% python3 -q
>>> import numpy as np
>>> np.set_printoptions(precision=1, suppress=True, linewidth=120)
>>> arr = np.array([[5, 0, 0, 0, 0, 0, 0],
...     [-5, 2, 0, 0, 0, 0, 0],
...     [-1, -5, 1, 0, 0, 0, 0],
...     [3, 2, -3, -2, 0, 0, 0],
...     [-4, -4, 3, 2, -1, 0, 0],
...     [2, 4, 5, 5, 0, -5, 0],
...     [0, 1, 1, 1, 0, -2, 1]])
>>> f = np.array([0, -3, -1, -2, 0, -2, 3])
>>> B = arr + np.outer(f, np.eye(7)[0])
>>> round(float(np.linalg.det(B) / np.linalg.det(arr)), 1), np.round(1 + np.linalg.solve(arr, f)[0], 1)
(1.0, np.float64(1.0))
>>> q, evecs = np.linalg.qr(arr[:, :5])[0], np.linalg.qr(arr[:, 5:])[0]
>>> sv = np.linalg.svd(q.T @ evecs, compute_uv=False)
>>> np.round(np.linalg.norm(q @ q.T - evecs @ evecs.T, 2), 1)
np.float64(1.0)
>>> print(sv)
[1.  0.1]
>>> x0 = np.array([3, 2, 2, 3, 1, 1, 5])
>>> print(arr @ np.ones(7))
[ 5. -3. -5.  0. -4. 11.  2.]
>>> (arr * x0).sum(axis=1)
array([ 15, -11, -11,   1,  -9,  34,  10])
>>> arr @ (2 * x0)
array([ 30, -22, -22,   2, -18,  68,  20])
>>> arr @ x0
array([ 15, -11, -11,   1,  -9,  34,  10])
>>> M = np.load("a.npy")
>>> M
array([[  1,  -4,  16, -64],
       [  1,  -3,   9, -27],
       [  1,  -2,   4,  -8],
       [  1,  -1,   1,  -1],
       [  1,   0,   0,   0],
       [  1,   1,   1,   1],
       [  1,   2,   4,   8]])
>>> # column 3 dominates
>>> q, evecs = np.linalg.qr(M[:, :3])[0], np.linalg.qr(M[:, 3:])[0]
>>> sv = np.linalg.svd(q.T @ evecs, compute_uv=False)
>>> sv
array([1.])
>>> np.round(np.linalg.norm(q @ q.T - evecs @ evecs.T, 2), 1)
np.float64(1.0)
>>> B = np.c_[M[:, :1] @ np.array([[-5]]), np.array([-1, 2, 2, -1, 0, 0, -2])]
>>> B
array([[-5, -1],
       [-5,  2],
       [-5,  2],
       [-5, -1],
       [-5,  0],
       [-5,  0],
       [-5, -2]])
>>> np.round(np.linalg.norm(B - M @ np.linalg.lstsq(M, B)[0], axis=0), 1) + 0
array([0. , 2.5])
>>> np.linalg.norm(np.linalg.qr(M)[0].T @ B, axis=0) ** 2 / ((B ** 2).sum(axis=0) + 1e-12)
array([1. , 0.6])
>>> np.round(np.linalg.lstsq(M, B[:, 0])[0], 1) + 0
array([-5.,  0.,  0.,  0.])
>>> np.linalg.matrix_rank(np.c_[M, B])
np.int64(5)
>>> data = np.loadtxt("layer15.csv", delimiter=",")
>>> data
array([[0., 1., 0., 0., 0., 1., 0., 0., 0.],
       [1., 0., 0., 0., 1., 0., 0., 1., 0.],
       [0., 0., 0., 0., 0., 1., 0., 1., 0.],
       [0., 0., 0., 0., 1., 0., 0., 0., 0.],
       [0., 1., 0., 1., 0., 0., 1., 1., 0.],
       [1., 0., 1., 0., 0., 0., 1., 1., 1.],
       [0., 0., 0., 0., 1., 1., 0., 0., 0.],
       [0., 1., 1., 0., 1., 1., 0., 0., 1.],
       [0., 0., 0., 0., 0., 1., 0., 1., 0.]])
>>> left, sv, VT = np.linalg.svd(data, full_matrices=False)
>>> sv.round(1) + 0
array([3.4, 2.3, 1.9, 1.8, 1.4, 0.7, 0.5, 0.1, 0. ])
>>> print(np.abs(VT[0]))
[0.2 0.3 0.3 0.1 0.4 0.5 0.2 0.5 0.3]
>>> round(float(np.sqrt((sv ** 2).sum())), 1), np.round(np.linalg.norm(data), 1)
(5.1, np.float64(5.1))
>>> np.allclose(left * sv @ VT, data)
True
>>> np.round(sv / sv[0], 1) + 0
array([1. , 0.7, 0.6, 0.5, 0.4, 0.2, 0.2, 0. , 0. ])
>>> np.abs(left[:, 0]).round(6).argmax()
np.int64(7)
>>> np.round(left.T @ left, 1) + 0
array([[1., 0., 0., 0., 0., 0., 0., 0., 0.],
       [0., 1., 0., 0., 0., 0., 0., 0., 0.],
       [0., 0., 1., 0., 0., 0., 0., 0., 0.],
       [0., 0., 0., 1., 0., 0., 0., 0., 0.],
       [0., 0., 0., 0., 1., 0., 0., 0., 0.],
       [0., 0., 0., 0., 0., 1., 0., 0., 0.],
       [0., 0., 0., 0., 0., 0., 1., 0., 0.],
       [0., 0., 0., 0., 0., 0., 0., 1., 0.],
       [0., 0., 0., 0., 0., 0., 0., 0., 1.]])
>>> (sv > 1e-8).sum()
np.int64(8)
